% ipython --no-banner

In [1]: import numpy as np

In [2]: import numpy.linalg as la

In [3]: np.set_printoptions(precision=1, suppress=True, linewidth=200)

In [4]: rng = np.random.default_rng(943384)

In [5]: th = np.sort(rng.uniform(-2, 2, 17))

In [6]: F = np.c_[th, th ** 2, th ** 3] @ np.array([[1, 2, -2], [1, 2, 3], [-3, 0, -3]])

In [7]: F.round(1) + 0
Out[7]: 
array([[ 19.2,   2.9,  31.2],
       [ 18. ,   2.7,  29.5],
       [  1. ,  -0.4,   4.2],
       [ -0.1,  -0.5,   1.2],
       [  0. ,   0. ,   0.1],
       [  0. ,   0. ,   0. ],
       [  0.1,   0.2,  -0.1],
       [  0.2,   0.3,  -0.2],
       [  0.2,   0.3,  -0.2],
       [  0.2,   0.5,  -0.3],
       [  0.4,   1.2,  -0.5],
       [  0.4,   1.4,  -0.6],
       [  0.3,   1.8,  -0.7],
       [  0. ,   2.7,  -1.1],
       [ -4.6,   6.6,  -4.9],
       [ -6.2,   7.4,  -6.3],
       [-12.7,  10.2, -11.6]])

In [8]: z = rng.permutation(3)

In [9]: M2 = F[:, z] * rng.choice([-1, 1], 3)

In [10]: M2.round(1) + 0
Out[10]: 
array([[ 31.2, -19.2,  -2.9],
       [ 29.5, -18. ,  -2.7],
       [  4.2,  -1. ,   0.4],
       [  1.2,   0.1,   0.5],
       [  0.1,   0. ,   0. ],
       [  0. ,   0. ,   0. ],
       [ -0.1,  -0.1,  -0.2],
       [ -0.2,  -0.2,  -0.3],
       [ -0.2,  -0.2,  -0.3],
       [ -0.3,  -0.2,  -0.5],
       [ -0.5,  -0.4,  -1.2],
       [ -0.6,  -0.4,  -1.4],
       [ -0.7,  -0.3,  -1.8],
       [ -1.1,   0. ,  -2.7],
       [ -4.9,   4.6,  -6.6],
       [ -6.3,   6.2,  -7.4],
       [-11.6,  12.7, -10.2]])

In [11]: Uu, _, vt = la.svd(F.T @ M2)

In [12]: np.round(la.lstsq(F, M2)[0], 1) + 0
Out[12]: 
array([[ 0., -1.,  0.],
       [ 0.,  0., -1.],
       [ 1.,  0.,  0.]])

In [13]: np.round(Uu @ vt, 1) + 0
Out[13]: 
array([[ 0., -1.,  0.],
       [ 0.,  0., -1.],
       [ 1.,  0.,  0.]])
